% python3 -q
>>> import numpy as np
>>> np.set_printoptions(suppress=True, linewidth=160)
>>> arr = np.load("x.npy")
>>> print(arr)
[[ 0.11  0.11 -1.26  1.28]
 [-1.84 -0.69 -0.27  1.63]
 [ 0.62  1.51 -3.38 -2.97]]
>>> th = np.radians(60)
>>> r_ = np.eye(4)
>>> r_[2, 2] = r_[3, 3] = np.cos(th)
>>> r_[2, 3], r_[3, 2] = -np.sin(th), np.sin(th)
>>> print(r_.round(2))
[[ 1.    0.    0.    0.  ]
 [ 0.    1.    0.    0.  ]
 [ 0.    0.    0.5  -0.87]
 [ 0.    0.    0.87  0.5 ]]
>>> B = arr @ r_.T
>>> print(np.round(np.linalg.svd(arr, compute_uv=False), 2), np.round(np.linalg.svd(B, compute_uv=False), 2))
[4.99 2.5  1.25] [4.99 2.5  1.25]
>>> print(np.round(np.abs(B - arr).max(axis=0), 2))
[0.   0.   4.26 1.73]
>>> print(B.round(2))
[[ 0.11  0.11 -1.74 -0.45]
 [-1.84 -0.69 -1.55  0.58]
 [ 0.62  1.51  0.88 -4.41]]
>>> r0 = np.array([-2, 3])
>>> print(np.round(np.polyval(r0, arr[1]), 2))
[ 6.68  4.38  3.54 -0.26]
>>> print(np.round(np.convolve(arr[1], r0), 2))
[ 3.68 -4.14 -1.53 -4.07  4.89]
>>> print(np.round(arr.sum(axis=0), 2))
[-1.11  0.93 -4.91 -0.06]
>>> print(round(np.linalg.norm(arr), 2))
5.72
>>> print(np.unravel_index(np.abs(arr).argmax(), arr.shape))
(np.int64(2), np.int64(2))
>>> np.linalg.rank(arr)
Traceback (most recent call last):
  File "<python-input-19>", line 1, in <module>
    np.linalg.rank(arr)
    ^^^^^^^^^^^^^^
AttributeError: module 'numpy.linalg' has no attribute 'rank'
>>> r0 = np.array([0, 3, 2, 1])
>>> K = r0[np.abs(np.subtract.outer(np.arange(4), np.arange(4)))]
>>> print(K)
[[0 3 2 1]
 [3 0 3 2]
 [2 3 0 3]
 [1 2 3 0]]
>>> # symmetric
>>> evals, vecs = np.linalg.eigh(K)
>>> print(evals.round(2))
[-3.41 -3.1  -0.59  7.1 ]
>>> print(round(evals.sum(), 2), np.trace(K))
0.0 0
>>> print((evals > 1e-8).sum(), (evals < -1e-8).sum())
1 3
>>> print(np.round(np.linalg.eigvalsh(K + 4 * np.eye(4)), 2))
[ 0.59  0.9   3.41 11.1 ]
>>> print(np.round(vecs.T @ K @ vecs, 2) + 0)
[[-3.41  0.    0.    0.  ]
 [ 0.   -3.1   0.    0.  ]
 [ 0.    0.   -0.59  0.  ]
 [ 0.    0.    0.    7.1 ]]
>>> print(np.abs(vecs[:, -1]).round(6).argmax())
1
>>> th = np.radians(45)
>>> r_ = np.eye(4)
>>> r_[3, 3] = r_[2, 2] = np.cos(th)
>>> r_[3, 2], r_[2, 3] = -np.sin(th), np.sin(th)
>>> print(r_.round(2))
[[ 1.    0.    0.    0.  ]
 [ 0.    1.    0.    0.  ]
 [ 0.    0.    0.71  0.71]
 [ 0.    0.   -0.71  0.71]]
>>> B = K @ r_.T
>>> print(np.allclose(K @ K.T, B @ B.T))
True
>>> print(np.round(np.linalg.svd(K, compute_uv=False), 2), np.round(np.linalg.svd(B, compute_uv=False), 2))
[7.1  3.41 3.1  0.59] [7.1  3.41 3.1  0.59]
>>> print(B.round(2))
[[ 0.    3.    2.12 -0.71]
 [ 3.    0.    3.54 -0.71]
 [ 2.    3.    2.12  2.12]
 [ 1.    2.    2.12 -2.12]]
>>> print(np.allclose(np.linalg.norm(K, axis=1), np.linalg.norm(B, axis=1)))
True
>>> print(round(np.linalg.det(r_), 2), round(float(np.trace(r_)), 2))
1.0 3.41
>>> O, r_ = np.linalg.qr(K)
>>> print(O.shape, r_.shape)
(4, 4) (4, 4)
>>> print(r_.round(2))
[[-3.74 -2.14 -3.21 -3.21]
 [ 0.    4.17  1.23  1.23]
 [ 0.    0.    3.19 -1.19]
 [ 0.    0.    0.   -0.88]]
>>> print(O.round(2))
[[ 0.    0.72  0.35 -0.6 ]
 [-0.8  -0.41  0.29 -0.32]
 [-0.53  0.44 -0.71  0.12]
 [-0.27  0.34  0.54  0.72]]
>>> print(np.allclose(r_.T @ r_, K.T @ K))
True
>>> print(np.round(O @ r_, 2) + 0)
[[0. 3. 2. 1.]
 [3. 0. 3. 2.]
 [2. 3. 0. 3.]
 [1. 2. 3. 0.]]
>>> print(np.round(O @ O.T, 2) + 0)
[[1. 0. 0. 0.]
 [0. 1. 0. 0.]
 [0. 0. 1. 0.]
 [0. 0. 0. 1.]]
>>> print(np.round(np.linalg.svd(O, compute_uv=False), 2))
[1. 1. 1. 1.]
>>> print(round(float(O[:, 2] @ O[:, 0]), 2))
-0.0
>>> print(np.round(np.linalg.pinv(O), 2))
[[ 0.   -0.8  -0.53 -0.27]
 [ 0.72 -0.41  0.44  0.34]
 [ 0.35  0.29 -0.71  0.54]
 [-0.6  -0.32  0.12  0.72]]
>>> print(np.round(np.linalg.norm(O, axis=0), 2))
[1. 1. 1. 1.]
